% python3 -q
>>> import numpy as np
>>> np.set_printoptions(suppress=True, linewidth=100)
>>> def rnd(a):
...     return np.round(a, 2) + 0
... 
>>> J = np.array([[0, 1, 0, 0], [1, 0, 0, 0], [0, 0, 1, 0], [0, 0, 0, 1]])
>>> evals, evecs = np.linalg.eigh(J)
>>> evals.sum(), np.trace(J)
(np.float64(2.0), np.int64(2))
>>> rnd(evecs.T @ evecs)
array([[1., 0., 0., 0.],
       [0., 1., 0., 0.],
       [0., 0., 1., 0.],
       [0., 0., 0., 1.]])
>>> np.unique(evals.round(6) + 0, return_counts=True)[1]
array([1, 3])
>>> rnd(np.linalg.eigvalsh(J @ J))
array([1., 1., 1., 1.])
>>> rnd(evecs.T @ J @ evecs)
array([[-1.,  0.,  0.,  0.],
       [ 0.,  1.,  0.,  0.],
       [ 0.,  0.,  1.,  0.],
       [ 0.,  0.,  0.,  1.]])
>>> rnd(np.linalg.eigvalsh(J + 3 * np.eye(4)))
array([2., 4., 4., 4.])
>>> C2 = J.T @ J
>>> np.trace(C2), (J ** 2).sum()
(np.int64(4), np.int64(4))
>>> vec = np.array([0, -9, 9, -7])
>>> rnd(np.abs(np.linalg.eigvals(J)))
array([1., 1., 1., 1.])
>>> [p for p in range(1, 25) if np.allclose(np.linalg.matrix_power(J, p), np.eye(4))]
[2, 4, 6, 8, 10, 12, 14, 16, 18, 20, 22, 24]
>>> J.T @ (J @ vec)
array([ 0, -9,  9, -7])
>>> 4 - np.linalg.matrix_rank(J - np.eye(4), tol=1e-8)
np.int64(3)
>>> rnd(np.sort(np.abs(np.degrees(np.angle(np.linalg.eigvals(J))))))
array([  0.,   0.,   0., 180.])
>>> J.sum(axis=1)
array([1, 1, 1, 1])
>>> J @ np.ones(4)
array([1., 1., 1., 1.])
>>> rnd(np.sort(np.abs(np.linalg.eigvals(J)))[::-1])
array([1., 1., 1., 1.])
>>> np.linalg.matrix_power(J, 2)
array([[1, 0, 0, 0],
       [0, 1, 0, 0],
       [0, 0, 1, 0],
       [0, 0, 0, 1]])
>>> p = np.eye(4)[1]
>>> for _ in range(7):
...     p = p @ J
...     print(p.round(2))
... 
[1. 0. 0. 0.]
[0. 1. 0. 0.]
[1. 0. 0. 0.]
[0. 1. 0. 0.]
[1. 0. 0. 0.]
[0. 1. 0. 0.]
[1. 0. 0. 0.]
>>> M2 = J / np.sqrt((J ** 2).mean(axis=1, keepdims=True))
>>> np.linalg.matrix_rank(J - J.mean(axis=1, keepdims=True))
np.int64(3)
>>> np.linalg.matrix_rank(M2) == np.linalg.matrix_rank(J)
np.True_
>>> M2[1]
array([2., 0., 0., 0.])
